% python3 -q
>>> import numpy as np
>>> np.set_printoptions(precision=2, suppress=True, linewidth=140, sign=" ")
>>> mat = np.loadtxt("w.csv", delimiter=",")
>>> mat
array([[-1.2 , -1.65, -1.2 ,  1.5 ],
       [-1.2 ,  2.6 , -0.5 , -2.7 ],
       [ 0.6 , -1.4 ,  1.  ,  0.8 ],
       [-0.5 , -0.46,  3.1 ,  0.3 ],
       [ 1.1 ,  0.46,  1.  , -0.7 ],
       [ 0.9 , -0.57,  0.5 ,  0.4 ],
       [ 1.4 , -0.12,  0.1 , -0.3 ],
       [-0.4 ,  0.26,  0.  , -0.2 ],
       [-0.1 , -1.03, -1.5 ,  0.6 ],
       [ 1.4 , -0.36, -0.2 ,  0.2 ],
       [ 2.  ,  1.61, -0.7 , -1.2 ],
       [ 2.5 ,  2.08, -0.2 , -2.2 ],
       [-0.6 , -1.44, -1.8 ,  1.6 ],
       [-1.1 , -0.46,  0.2 ,  0.6 ],
       [ 1.4 ,  1.11, -2.4 , -1.  ],
       [ 1.4 , -0.87,  0.8 ,  1.4 ],
       [-1.2 , -0.17,  1.4 ,  0.3 ],
       [ 0.4 , -0.82,  0.4 ,  1.3 ],
       [ 1.6 ,  0.06, -1.1 ,  0.2 ],
       [-0.5 ,  1.05, -0.7 , -1.1 ],
       [-0.2 , -0.88,  0.8 ,  0.6 ],
       [ 1.5 , -2.07, -0.7 ,  2.  ],
       [ 0.7 ,  0.07,  0.8 , -0.1 ],
       [ 0.4 ,  1.16,  0.7 , -1.3 ],
       [-0.6 ,  0.17, -0.1 , -0.4 ],
       [-1.5 , -1.03, -0.5 ,  1.3 ],
       [-0.1 ,  0.61,  0.  , -0.6 ],
       [-0.6 ,  0.11, -2.4 ,  0.2 ],
       [ 0.3 ,  0.87,  1.1 , -0.8 ]])
>>> vec = np.array([3, 0, 2, -3])
>>> target = mat @ vec
>>> np.round(np.linalg.solve(mat.T @ mat, mat.T @ target), 2) + 0
array([ 3.,  0.,  2., -3.])
>>> rng = np.random.default_rng(7305)
>>> target = target + 0.05 * rng.normal(size=29)
>>> target
array([-10.49,   3.56,   1.42,   3.79,   7.43,   2.57,   5.23,  -0.54,  -4.98,   3.26,   8.15,  13.67, -10.22,  -4.71,   2.38,   1.53,
        -1.71,  -1.93,   2.01,   0.41,  -0.76,  -2.91,   3.98,   6.58,  -0.88,  -9.42,   1.51,  -7.34,   5.45])
>>> c, *_ = np.linalg.lstsq(mat, target)
>>> c
array([ 3.  , -0.09,  2.  , -3.09])
>>> c.round()
array([ 3., -0.,  2., -3.])
>>> [round(float(np.linalg.norm(np.linalg.solve(mat.T @ mat + lam * np.eye(4), mat.T @ target))), 2) for lam in (0, 1, 10, 100)]
[4.75, 4.27, 3.47, 1.42]
>>> A2 = np.c_[mat[:, :2] @ np.array([[1, 0], [-1, 1]]), np.array([2, -1, -3, 1, 3, 1, -1, -2, -5, -1, -2, -4, -5, 2, -4, -5, -4, -3, -3, 5, 3, 2, 4, -1, -5, 0, -4, 2, 1])]
>>> A2
array([[ 0.45, -1.65,  2.  ],
       [-3.8 ,  2.6 , -1.  ],
       [ 2.  , -1.4 , -3.  ],
       [-0.04, -0.46,  1.  ],
       [ 0.64,  0.46,  3.  ],
       [ 1.47, -0.57,  1.  ],
       [ 1.52, -0.12, -1.  ],
       [-0.66,  0.26, -2.  ],
       [ 0.93, -1.03, -5.  ],
       [ 1.76, -0.36, -1.  ],
       [ 0.39,  1.61, -2.  ],
       [ 0.42,  2.08, -4.  ],
       [ 0.84, -1.44, -5.  ],
       [-0.64, -0.46,  2.  ],
       [ 0.29,  1.11, -4.  ],
       [ 2.27, -0.87, -5.  ],
       [-1.03, -0.17, -4.  ],
       [ 1.22, -0.82, -3.  ],
       [ 1.54,  0.06, -3.  ],
       [-1.55,  1.05,  5.  ],
       [ 0.68, -0.88,  3.  ],
       [ 3.57, -2.07,  2.  ],
       [ 0.63,  0.07,  4.  ],
       [-0.76,  1.16, -1.  ],
       [-0.77,  0.17, -5.  ],
       [-0.47, -1.03,  0.  ],
       [-0.71,  0.61, -4.  ],
       [-0.71,  0.11,  2.  ],
       [-0.57,  0.87,  1.  ]])
>>> np.linalg.matrix_rank(np.c_[mat, A2])
np.int64(5)
>>> np.linalg.norm(np.linalg.qr(mat)[0].T @ A2, axis=0) ** 2 / ((A2 ** 2).sum(axis=0) + 1e-12)
array([ 1.  ,  1.  ,  0.09])
